>>> import numpy as np
>>> import numpy.linalg as la
>>> np.set_printoptions(precision=1, suppress=True, linewidth=100)
>>> mat = np.array([[9, 3, 7, -8, -6, 2, -6, -9],
...     [9, -8, 2, 5, 3, -1, -8, 8],
...     [7, -7, 0, 3, -18, 6, 4, -2],
...     [-4, -4, -8, -1, -21, 7, 1, -6],
...     [-5, 6, 2, 5, 27, -9, 4, -5]])
>>> out = mat[0, 0] * mat[1:] - np.outer(mat[1:, 0], mat[0])
>>> out
array([[   0,  -99,  -45,  117,   81,  -27,  -18,  153],
       [   0,  -84,  -49,   83, -120,   40,   78,   45],
       [   0,  -24,  -44,  -41, -213,   71,  -15,  -90],
       [   0,   69,   53,    5,  213,  -71,    6,  -90]])
>>> np.flatnonzero(~out.round(6).any(axis=1))
array([], dtype=int64)
>>> la.matrix_rank(out), la.matrix_rank(mat)
(np.int64(4), np.int64(5))
>>> W0 = np.load("m.npy")
>>> W0
array([[ 1,  0,  0,  0,  0,  0,  0,  0,  0,  0,  0],
       [ 0,  1,  0,  0,  0,  0,  0,  0,  0,  0,  0],
       [-1,  1,  1,  0,  0,  0,  0,  0,  0,  0,  0],
       [ 1,  0, -1,  1,  0,  0,  0,  0,  0,  0,  0],
       [-4,  2,  0,  2,  1,  0,  0,  0,  0,  0,  0],
       [-3,  1,  4,  2,  5,  1,  0,  0,  0,  0,  0],
       [ 1, -4,  5,  5,  3, -1,  1,  0,  0,  0,  0],
       [-2,  3, -4,  5,  4,  3,  2,  1,  0,  0,  0],
       [ 5,  0,  5,  3,  3,  1, -2, -2,  1,  0,  0],
       [ 1, -4,  4, -5, -5, -3, -4, -1,  0,  1,  0],
       [ 2, -5,  0,  2, -1,  3, -1,  0,  1,  5,  1]])
>>> np.trace(W0)
np.int64(11)
>>> W0 @ W0
array([[  1,   0,   0,   0,   0,   0,   0,   0,   0,   0,   0],
       [  0,   1,   0,   0,   0,   0,   0,   0,   0,   0,   0],
       [ -2,   2,   1,   0,   0,   0,   0,   0,   0,   0,   0],
       [  3,  -1,  -2,   1,   0,   0,   0,   0,   0,   0,   0],
       [ -6,   4,  -2,   4,   1,   0,   0,   0,   0,   0,   0],
       [-28,  16,   6,  14,  10,   1,   0,   0,   0,   0,   0],
       [ -7,   2,   1,  14,   1,  -2,   1,   0,   0,   0,   0],
       [-18,   5,   9,  34,  29,   4,   4,   1,   0,   0,   0],
       [ -5,  14,   9,  -6,  -3,  -2,  -8,  -4,   1,   0,   0],
       [ 20,  -4, -15, -51, -41,  -5, -10,  -2,   0,   1,   0],
       [ 10, -25,  30, -19, -12,  -7, -24,  -7,   2,  10,   1]])
>>> (W0 + W0.T) / 2
array([[ 1. ,  0. , -0.5,  0.5, -2. , -1.5,  0.5, -1. ,  2.5,  0.5,  1. ],
       [ 0. ,  1. ,  0.5,  0. ,  1. ,  0.5, -2. ,  1.5,  0. , -2. , -2.5],
       [-0.5,  0.5,  1. , -0.5,  0. ,  2. ,  2.5, -2. ,  2.5,  2. ,  0. ],
       [ 0.5,  0. , -0.5,  1. ,  1. ,  1. ,  2.5,  2.5,  1.5, -2.5,  1. ],
       [-2. ,  1. ,  0. ,  1. ,  1. ,  2.5,  1.5,  2. ,  1.5, -2.5, -0.5],
       [-1.5,  0.5,  2. ,  1. ,  2.5,  1. , -0.5,  1.5,  0.5, -1.5,  1.5],
       [ 0.5, -2. ,  2.5,  2.5,  1.5, -0.5,  1. ,  1. , -1. , -2. , -0.5],
       [-1. ,  1.5, -2. ,  2.5,  2. ,  1.5,  1. ,  1. , -1. , -0.5,  0. ],
       [ 2.5,  0. ,  2.5,  1.5,  1.5,  0.5, -1. , -1. ,  1. ,  0. ,  0.5],
       [ 0.5, -2. ,  2. , -2.5, -2.5, -1.5, -2. , -0.5,  0. ,  1. ,  2.5],
       [ 1. , -2.5,  0. ,  1. , -0.5,  1.5, -0.5,  0. ,  0.5,  2.5,  1. ]])
>>> print(np.allclose(W0 @ W0.T, W0.T @ W0))
False
>>> la.cond(W0) > 100
np.True_
>>> la.matrix_rank(W0, rtol=0.1)
np.int64(6)
>>> print(round(float(la.norm(W0, 2) / la.norm(W0)), 1))
0.7
>>> [round(float(x), 1) for x in la.svd(W0, compute_uv=False)[:3]]
[14.7, 12.5, 8.5]
>>> np.sort(la.eigvals(W0))
array([1., 1., 1., 1., 1., 1., 1., 1., 1., 1., 1.])
>>> print(la.matrix_rank(W0 - W0[0, 0] * np.eye(11)))
9
>>> out = np.array([[2, 2, 1, 3, 1, 1, 2, 0],
...     [3, 0, 3, 1, 1, 2, 3, 3],
...     [1, 2, 3, 2, 1, 3, 3, 1],
...     [3, 2, 1, 0, 1, 2, 2, 0],
...     [0, 3, 2, 1, 3, 2, 1, 0],
...     [2, 1, 0, 3, 0, 1, 3, 3],
...     [2, 2, 0, 2, 2, 3, 1, 1],
...     [3, 0, 0, 3, 1, 1, 2, 0]])
>>> cent = np.array([[1, 2, -1, -2, -1, 3],
...     [0, -2, -1, 2, -2, 2],
...     [-1, 1, 0, 3, 1, 2],
...     [2, -2, 2, 3, 2, -3],
...     [1, 1, 1, 2, 3, -3],
...     [-2, -1, 0, 3, -3, 2]])
>>> A = np.block([[out, np.array([[1, -7, 8, 3, -3, 4],
...     [-2, 3, 8, -1, 0, 2],
...     [9, -1, -1, -7, -1, 8],
...     [6, 4, 9, 3, -1, 2],
...     [0, -8, -2, -9, -9, 7],
...     [0, -3, -5, -5, 4, -6],
...     [5, 7, 9, -9, -3, 7],
...     [-1, -2, -9, 1, 0, 5]])], [np.zeros((6, 8)), cent]])
>>> A
array([[ 2.,  2.,  1.,  3.,  1.,  1.,  2.,  0.,  1., -7.,  8.,  3., -3.,  4.],
       [ 3.,  0.,  3.,  1.,  1.,  2.,  3.,  3., -2.,  3.,  8., -1.,  0.,  2.],
       [ 1.,  2.,  3.,  2.,  1.,  3.,  3.,  1.,  9., -1., -1., -7., -1.,  8.],
       [ 3.,  2.,  1.,  0.,  1.,  2.,  2.,  0.,  6.,  4.,  9.,  3., -1.,  2.],
       [ 0.,  3.,  2.,  1.,  3.,  2.,  1.,  0.,  0., -8., -2., -9., -9.,  7.],
       [ 2.,  1.,  0.,  3.,  0.,  1.,  3.,  3.,  0., -3., -5., -5.,  4., -6.],
       [ 2.,  2.,  0.,  2.,  2.,  3.,  1.,  1.,  5.,  7.,  9., -9., -3.,  7.],
       [ 3.,  0.,  0.,  3.,  1.,  1.,  2.,  0., -1., -2., -9.,  1.,  0.,  5.],
       [ 0.,  0.,  0.,  0.,  0.,  0.,  0.,  0.,  1.,  2., -1., -2., -1.,  3.],
       [ 0.,  0.,  0.,  0.,  0.,  0.,  0.,  0.,  0., -2., -1.,  2., -2.,  2.],
       [ 0.,  0.,  0.,  0.,  0.,  0.,  0.,  0., -1.,  1.,  0.,  3.,  1.,  2.],
       [ 0.,  0.,  0.,  0.,  0.,  0.,  0.,  0.,  2., -2.,  2.,  3.,  2., -3.],
       [ 0.,  0.,  0.,  0.,  0.,  0.,  0.,  0.,  1.,  1.,  1.,  2.,  3., -3.],
       [ 0.,  0.,  0.,  0.,  0.,  0.,  0.,  0., -2., -1.,  0.,  3., -3.,  2.]])
>>> out = A / np.sqrt((A ** 2).mean(axis=1, keepdims=True))
>>> la.matrix_rank(out) == la.matrix_rank(A)
np.True_
>>> out[9]
array([ 0. ,  0. ,  0. ,  0. ,  0. ,  0. ,  0. ,  0. ,  0. , -1.8, -0.9,  1.8, -1.8,  1.8])
>>> la.norm(out, axis=1)
array([3.7, 3.7, 3.7, 3.7, 3.7, 3.7, 3.7, 3.7, 3.7, 3.7, 3.7, 3.7, 3.7, 3.7])
>>> out = A / la.norm(A, axis=1, keepdims=True)
>>> C2 = out @ out.T
>>> la.norm(out, axis=1)
array([1., 1., 1., 1., 1., 1., 1., 1., 1., 1., 1., 1., 1., 1.])
>>> np.argwhere(np.triu(np.abs(C2) > 0.95, 1))
array([], shape=(0, 2), dtype=int64)
>>> round(np.degrees(np.arccos(np.clip(C2[8, 12], -1, 1))), 1)
np.float64(128.8)
>>> f, r1 = A[1], A[5]
>>> f @ r1
np.float64(-27.0)
>>> pr = (f @ r1) / (f @ f) * f
>>> print(la.matrix_rank(np.outer(f, r1)))
1
>>> r1 - pr
array([ 2.7,  1. ,  0.7,  3.2,  0.2,  1.4,  3.7,  3.7, -0.4, -2.3, -3.3, -5.2,  4. , -5.6])
>>> pr
array([-0.7, -0. , -0.7, -0.2, -0.2, -0.4, -0.7, -0.7,  0.4, -0.7, -1.7,  0.2, -0. , -0.4])
>>> def softmax(z):
...     e = np.exp(z - z.max(axis=-1, keepdims=True))
...     return e / e.sum(axis=-1, keepdims=True)
... 
>>> np.round(softmax(A[0] + -3), 1) + 0
array([0., 0., 0., 0., 0., 0., 0., 0., 0., 0., 1., 0., 0., 0.])
>>> print(np.round(softmax(10 * A[0]), 1) + 0)
[0. 0. 0. 0. 0. 0. 0. 0. 0. 0. 1. 0. 0. 0.]
>>> softmax(A).sum(axis=1)
array([1., 1., 1., 1., 1., 1., 1., 1., 1., 1., 1., 1., 1., 1.])
>>> att = A @ A.T / np.sqrt(14)
>>> np.round(softmax(att)[0] @ A, 1) + 0
array([ 2.,  2.,  1.,  3.,  1.,  1.,  2.,  0.,  1., -7.,  8.,  3., -3.,  4.])
>>> A[13] @ A[9]
np.float64(18.0)
>>> print(round(float(la.norm(A, 2)), 1))
26.6
>>> la.norm(A, axis=1).argmax()
np.int64(6)
>>> round(la.norm(A[13] - A[9]), 1)
np.float64(2.8)
>>> data = np.loadtxt("dump.csv", delimiter=",")
>>> data
array([[ 2.,  3.,  3.,  1.],
       [ 3., -2., -4.,  4.],
       [ 3., -4.,  0., -3.],
       [ 1.,  4., -3.,  2.]])
>>> vals, vecs = la.eigh(data)
>>> la.eigvalsh(data + -2 * np.eye(4))
array([-9.1, -4.6,  2.1,  5.6])
>>> la.eigvalsh(data @ data)
array([ 6.5, 17.2, 51.1, 57.2])
>>> la.svd(data, compute_uv=False)
array([7.6, 7.1, 4.1, 2.6])
>>> np.round(vecs.T @ data @ vecs, 1) + 0
array([[-7.1,  0. ,  0. ,  0. ],
       [ 0. , -2.6,  0. ,  0. ],
       [ 0. ,  0. ,  4.1,  0. ],
       [ 0. ,  0. ,  0. ,  7.6]])
>>> np.abs(vecs[:, -1]).round(6).argmax()
np.int64(3)
>>> np.round(vecs.T @ vecs, 1) + 0
array([[1., 0., 0., 0.],
       [0., 1., 0., 0.],
       [0., 0., 1., 0.],
       [0., 0., 0., 1.]])
>>> (vals > 1e-8).sum(), (vals < -1e-8).sum()
(np.int64(2), np.int64(2))
>>> vals, vecs = la.eig(data)
>>> print(np.sort(la.eigvals(data @ data)))
[ 6.5 17.2 51.1 57.2]
>>> out = np.array([[0, 4, 4], [-1, 2, -4], [2, 4, -1], [0, 0, -4]])
>>> np.einsum("ij,ij->i", data, data)
array([23., 45., 34., 30.])
>>> np.einsum("ij->j", data)
array([ 9.,  1., -4.,  4.])
>>> out.T @ data.T
array([[  3.,  -6.,   4., -10.],
       [ 26.,  -8.,   4.,   0.],
       [-11.,   8.,  40., -17.]])
>>> la.matrix_rank(data @ out)
np.int64(3)
